$ python3 -q
>>> import numpy as np
>>> np.set_printoptions(suppress=True, linewidth=120)
>>> X = np.loadtxt("sample8.csv", delimiter=",")
>>> X
array([[ 0.7  ,  0.   ,  0.5  ,  0.3  ],
       [ 0.7  ,  1.492, -0.206, -0.71 ],
       [ 0.7  ,  1.5  , -0.2  , -0.7  ]])
>>> np.argsort(-np.linalg.norm(X, axis=0).round(6), kind="stable")[:3]
array([1, 0, 3])
>>> np.linalg.cond(X) > 100
np.True_
>>> np.round(np.linalg.norm(X, 2) / np.linalg.norm(X), 3)
np.float64(0.943)
>>> np.linalg.matrix_rank(X, rtol=0.1)
np.int64(2)
>>> f, v = X[0], X[2]
>>> round(float(f @ f), 3)
0.83
>>> round(float(f @ v), 3)
0.18
>>> p = (f @ v) / (f @ f) * f
>>> np.round(np.outer(f, v), 3)
array([[ 0.49,  1.05, -0.14, -0.49],
       [ 0.  ,  0.  , -0.  , -0.  ],
       [ 0.35,  0.75, -0.1 , -0.35],
       [ 0.21,  0.45, -0.06, -0.21]])
>>> np.linalg.matrix_rank(np.outer(f, v))
np.int64(1)
>>> np.round(v - p, 3)
array([ 0.548,  1.5  , -0.308, -0.765])
>>> M2 = np.array([[2], [3], [1]])
>>> W2 = np.array([[2, 2, -1, 0, 2]])
>>> mat = M2 @ W2
>>> mat
array([[ 4,  4, -2,  0,  4],
       [ 6,  6, -3,  0,  6],
       [ 2,  2, -1,  0,  2]])
>>> C2 = mat.T @ mat
>>> np.trace(C2), (mat ** 2).sum()
(np.int64(182), np.int64(182))
>>> (mat @ mat.T).shape
(3, 3)
>>> r = np.linalg.matrix_rank(mat)
>>> print(r)
1
>>> null = np.linalg.svd(mat)[2][r:].T
>>> [int(np.linalg.matrix_rank(mat[:i])) for i in range(1, len(mat) + 1)]
[1, 1, 1]
>>> np.allclose(mat @ null, 0)
True
>>> [int(np.linalg.matrix_rank(mat[:, :j + 1])) for j in range(5)]
[1, 1, 1, 1, 1]
>>> [int(np.linalg.matrix_rank(np.delete(mat, i, axis=0))) for i in range(3)]
[1, 1, 1]
>>> np.linalg.matrix_rank(mat.T @ mat), np.linalg.matrix_rank(mat @ mat.T)
(np.int64(1), np.int64(1))
>>> def softmax(z):
...     e = np.exp(z - z.max(axis=-1, keepdims=True))
...     return e / e.sum(axis=-1, keepdims=True)
... 
>>> print(np.round(softmax(mat[0] + 5), 3))
[0.331 0.331 0.001 0.006 0.331]
>>> np.round(softmax(10 * mat[0]), 3) + 0
array([0.333, 0.333, 0.   , 0.   , 0.333])
>>> scores = mat @ mat.T / np.sqrt(5)
>>> np.round(softmax(scores), 3) + 0
array([[0.   , 1.   , 0.   ],
       [0.   , 1.   , 0.   ],
       [0.003, 0.997, 0.   ]])
>>> softmax(scores).round(6).argmax(axis=1)
array([1, 1, 1])
>>> np.round(mat @ np.linalg.pinv(mat) @ mat, 3)
array([[ 4.,  4., -2.,  0.,  4.],
       [ 6.,  6., -3.,  0.,  6.],
       [ 2.,  2., -1.,  0.,  2.]])
>>> try:
...     np.linalg.inv(mat)
... except np.linalg.LinAlgError as e:
...     print(repr(e))
... 
LinAlgError('Last 2 dimensions of the array must be square')
>>> W0 = np.load("dump.npy")
>>> W0
array([[ 1,  3, -3],
       [-3,  1,  3],
       [ 3, -3,  1]])
>>> M2 = mat / np.linalg.norm(mat, axis=1, keepdims=True)
>>> C2 = M2 @ M2.T
>>> C2.round(3)
array([[1., 1., 1.],
       [1., 1., 1.],
       [1., 1., 1.]])
>>> (np.abs(C2) > 0.9).astype(int)
array([[1, 1, 1],
       [1, 1, 1],
       [1, 1, 1]])
>>> np.round(np.linalg.norm(M2, axis=1), 3)
array([1., 1., 1.])
>>> w, evecs = np.linalg.eigh(C2)
>>> vec = np.array([-1, 0, -3])
>>> np.abs(C2).sum(axis=1).max(), round(np.abs(w).max(), 3)
(np.float64(3.0), np.float64(3.0))
>>> np.round(evecs * np.abs(w) @ evecs.T, 3)
array([[1., 1., 1.],
       [1., 1., 1.],
       [1., 1., 1.]])
